$ python3 -q
>>> import numpy as np
>>> from numpy import linalg as LA
>>> np.set_printoptions(precision=2, suppress=True, linewidth=200)
>>> rd = lambda a: np.round(a, 2) + 0
>>> mat = np.load("run3.npy")
>>> mat
array([[1.  , 0.9 , 0.81],
       [0.9 , 1.  , 0.9 ],
       [0.81, 0.9 , 1.  ]])
>>> evals, vecs = LA.eig(mat)
>>> print(rd(mat @ vecs[:, 0] - evals[0] * vecs[:, 0]))
[0. 0. 0.]
>>> rd(np.sort(LA.eigvals(mat.T)))
array([0.07, 0.19, 2.74])
>>> arr = np.loadtxt("dump.csv", delimiter=",")
>>> rd(arr)
array([[ 1.55, -2.2 ,  1.32],
       [-1.16,  2.45, -1.29],
       [-1.01, -2.74,  0.69],
       [-2.78, -0.98, -0.54],
       [ 2.7 ,  1.25,  0.41],
       [-2.25,  1.5 , -1.29],
       [-2.32,  1.41, -1.28],
       [-2.8 ,  0.3 , -1.02],
       [-2.81, -0.86, -0.59],
       [ 2.79,  0.96,  0.55],
       [ 0.  ,  2.81, -1.05],
       [ 2.46, -1.19,  1.24],
       [-2.86, -0.05, -0.91],
       [ 2.32, -1.41,  1.28],
       [-0.31,  2.76, -1.13]])
>>> A2 = arr / LA.norm(arr, axis=1, keepdims=True)
>>> gram = A2 @ A2.T
>>> print(rd(np.degrees(np.arccos(np.clip(gram[7, 1], -1, 1)))))
54.04
>>> print(rd(gram[7]))
[-0.71  0.59  0.15  0.9  -0.85  0.9   0.91  1.    0.92 -0.9   0.21 -0.95  0.99 -0.91  0.32]
>>> t3 = np.stack([arr, -2 * arr, arr[::-1]])
>>> t3.shape
(3, 15, 3)
>>> (t3 @ arr.T).shape
(3, 15, 15)
>>> rd(LA.norm(t3, axis=(1, 2)))
array([11.62, 23.24, 11.62])
>>> M = np.load("data.npy")
>>> M
array([[0, 1, 1],
       [1, 0, 1],
       [1, 1, 0]])
>>> A2 = M / LA.norm(M, axis=1, keepdims=True)
>>> gram = A2 @ A2.T
>>> (np.abs(gram) > 0.9).astype(int)
array([[1, 0, 0],
       [0, 1, 0],
       [0, 0, 1]])
>>> print(np.argwhere(np.triu(np.abs(gram) > 0.95, 1)))
[]
>>> print(rd(np.degrees(np.arccos(np.clip(gram[0, 1], -1, 1)))))
60.0
>>> rd(LA.norm(M[0], 1)), rd(LA.norm(M[0], np.inf))
(np.float64(2.0), np.float64(1.0))
>>> LA.norm(M, axis=1).argmax()
np.int64(0)
>>> print(rd(LA.norm(M, 2)))
2.0
>>> rd(LA.norm(M, axis=1))
array([1.41, 1.41, 1.41])
>>> M[0] @ M[1]
np.int64(1)
>>> rd(LA.norm(M[0] - M[1]))
np.float64(1.41)
>>> W0 = np.array([[-5, 0, 6, -2], [-7, -7, 8, 0], [-2, -1, -7, -8]])
>>> W0[-1] = W0[0] + 5 * W0[1]
>>> W0
array([[ -5,   0,   6,  -2],
       [ -7,  -7,   8,   0],
       [-40, -35,  46,  -2]])
>>> A2 = np.array([[1, 1, 2], [-2, -2, -1]])
>>> C = np.kron(A2, W0)
>>> C.shape
(6, 12)
>>> LA.matrix_rank(C)
np.int64(4)
>>> F = np.loadtxt("block7.csv", delimiter=",")
>>> rd(F)
array([[0.33, 0.22, 0.11, 0.33],
       [0.33, 0.22, 0.22, 0.22],
       [0.2 , 0.1 , 0.4 , 0.3 ],
       [0.29, 0.29, 0.  , 0.43]])
>>> print(rd(F.reshape(-1, 2)))
[[0.33 0.22]
 [0.11 0.33]
 [0.33 0.22]
 [0.22 0.22]
 [0.2  0.1 ]
 [0.4  0.3 ]
 [0.29 0.29]
 [0.   0.43]]
>>> rd(F.reshape(2, -1))
array([[0.33, 0.22, 0.11, 0.33, 0.33, 0.22, 0.22, 0.22],
       [0.2 , 0.1 , 0.4 , 0.3 , 0.29, 0.29, 0.  , 0.43]])
>>> t3 = F.reshape(4, 2, -1)
>>> rd(t3.sum(axis=1))
array([[0.44, 0.56],
       [0.56, 0.44],
       [0.6 , 0.4 ],
       [0.29, 0.71]])
>>> rd(t3[:, 0])
array([[0.33, 0.22],
       [0.33, 0.22],
       [0.2 , 0.1 ],
       [0.29, 0.29]])
>>> rd(t3.transpose(1, 0, 2))
array([[[0.33, 0.22],
        [0.33, 0.22],
        [0.2 , 0.1 ],
        [0.29, 0.29]],

       [[0.11, 0.33],
        [0.22, 0.22],
        [0.4 , 0.3 ],
        [0.  , 0.43]]])
>>> rd(np.einsum("ihd,ihd->ih", t3, t3))
array([[0.16, 0.12],
       [0.16, 0.1 ],
       [0.05, 0.25],
       [0.16, 0.18]])
